$ ipython --no-banner

In [1]: import numpy as np

In [2]: np.set_printoptions(precision=3, suppress=True, linewidth=200)

In [3]: feats = np.loadtxt("run14.csv", delimiter=",")

In [4]: print(feats)
[[5. 1. 1. 1.]
 [1. 5. 1. 1.]
 [1. 1. 5. 1.]
 [1. 1. 1. 5.]]

In [5]: # symmetric, so the eigenvalues are real

In [6]: blk = np.stack([feats, 3 * feats, feats[::-1]])

In [7]: print(np.einsum("bij,cij->bc", blk, blk))
[[ 112.  336.   48.]
 [ 336. 1008.  144.]
 [  48.  144.  112.]]

In [8]: x0 = np.ones(4)

In [9]: for _ in range(7):
   ...:     x0 = feats @ x0
   ...:     x0 /= np.linalg.norm(x0)
   ...:     print(round(x0 @ feats @ x0, 3))
   ...: 
8.0
8.0
8.0
8.0
8.0
8.0
8.0

In [10]: print(round(np.linalg.eigvalsh(feats)[-1], 3))
8.0

In [11]: A = np.load("block14.npy")

In [12]: print(A)
[[-1  0  0  0  0 -2  2 -2]
 [ 0  4 -4  2 -5  0  0  0]
 [ 0  1 -1 -2 -3  0  0  0]
 [ 0  4 -3  5  1  0  0  0]
 [ 0  0 -4 -1 -5  0  0  0]
 [ 2  0  0  0  0 -1  2  3]
 [ 1  0  0  0  0  0  1  5]
 [ 1  0  0  0  0  2  5 -4]]

In [13]: x0 = np.array([1, 1, -1, -2, 1, -2, -2, -2])

In [14]: print(A @ np.ones(8))
[ -3.  -3.  -5.   7. -10.   6.   7.   4.]

In [15]: print(A @ x0)
[  3  -1   3  -2   1  -6 -11  -5]

In [16]: r0, g = A[3], A[6]

In [17]: print(r0 @ g)
0

In [18]: print(r0 @ r0)
51

In [19]: p = (r0 @ g) / (r0 @ r0) * r0

In [20]: print(np.outer(r0, g))
[[  0   0   0   0   0   0   0   0]
 [  4   0   0   0   0   0   4  20]
 [ -3   0   0   0   0   0  -3 -15]
 [  5   0   0   0   0   0   5  25]
 [  1   0   0   0   0   0   1   5]
 [  0   0   0   0   0   0   0   0]
 [  0   0   0   0   0   0   0   0]
 [  0   0   0   0   0   0   0   0]]

In [21]: print(np.linalg.matrix_rank(np.outer(r0, g)))
1
